% python3 -q
>>> import numpy as np
>>> np.set_printoptions(precision=3, suppress=True, linewidth=160)
>>> s = 10 * 0.9 ** np.arange(3)
>>> O, _ = np.linalg.qr(np.array([[0.7, 0.8, 0.3], [0.2, -0.4, 0.1], [1.1, -0.7, -0.6]]))
>>> rng = np.random.default_rng(94151)
>>> W0 = rng.normal(size=(21, 3)) * s @ O
>>> W0
array([[-12.471,  -8.608,  -1.284],
       [  5.389,  -2.16 ,  14.281],
       [  7.698,  12.388,  14.973],
       [ -0.615,   3.418,   2.901],
       [ 14.458,  -2.245,  15.932],
       [ -1.836,  -3.777,   1.112],
       [ 11.587,  -6.585,  -6.17 ],
       [ -4.319,  -5.613,   7.804],
       [-10.658,   8.618,   2.445],
       [ -0.856,  -2.692,  12.054],
       [ 13.963,   9.187,  -8.647],
       [ -0.165,  -8.567,  -0.448],
       [ 16.458,  -5.043,   5.979],
       [ -0.95 , -17.294,  -1.528],
       [  1.566,  11.799,  -4.98 ],
       [  2.188,   9.373,   8.117],
       [ -8.756,   5.678,  -1.453],
       [ -5.696,  -2.648,  16.456],
       [  2.53 , -19.958,  -2.049],
       [ -0.082,  -3.903, -10.   ],
       [  3.366,  -3.586,  -5.051]])
>>> vec = np.array([3, 1, 3])
>>> rhs = W0 @ vec
>>> beta, lr = np.zeros(3), 1 / np.linalg.norm(W0, 2) ** 2
>>> for i in range(250):
...     beta -= lr * W0.T @ (W0 @ beta - rhs)
...     if i % 50 == 0: print(i, round(np.linalg.norm(W0 @ beta - rhs), 3))
... 
0 14.857
50 0.0
100 0.0
150 0.0
200 0.0
>>> beta
array([3., 1., 3.])
>>> round(np.linalg.cond(W0), 3)
np.float64(1.19)
>>> G = np.cov(W0, rowvar=False)
>>> W0.std(axis=0)
array([7.787, 8.578, 8.094])
>>> np.corrcoef(W0.T)
array([[1.   , 0.055, 0.065],
       [0.055, 1.   , 0.136],
       [0.065, 0.136, 1.   ]])
>>> G
array([[63.673,  3.871,  4.278],
       [ 3.871, 77.261,  9.902],
       [ 4.278,  9.902, 68.795]])
>>> G.shape
(3, 3)
>>> vec = np.array([4, 3, 3])
>>> rhs = W0 @ vec
>>> np.linalg.solve(W0.T @ W0, W0.T @ rhs)
array([4., 3., 3.])
>>> np.round(np.linalg.pinv(W0) @ W0, 3) + 0
array([[1., 0., 0.],
       [0., 1., 0.],
       [0., 0., 1.]])
>>> rhs = rhs + 0.02 * rng.normal(size=21)
>>> rhs
array([-79.584,  57.951, 112.876,  16.522,  98.863, -15.363,   8.086, -10.726,  -9.437,  24.639,  57.491, -27.703,  68.629, -60.264,  26.741,  61.211, -22.308,
        18.617, -55.916, -42.069, -12.476])
>>> beta, *_ = np.linalg.lstsq(W0, rhs)
>>> round(float(np.linalg.norm(rhs - W0 @ beta)), 3)
0.088
>>> beta.round()
array([4., 3., 3.])
>>> beta
array([4.   , 3.001, 2.999])
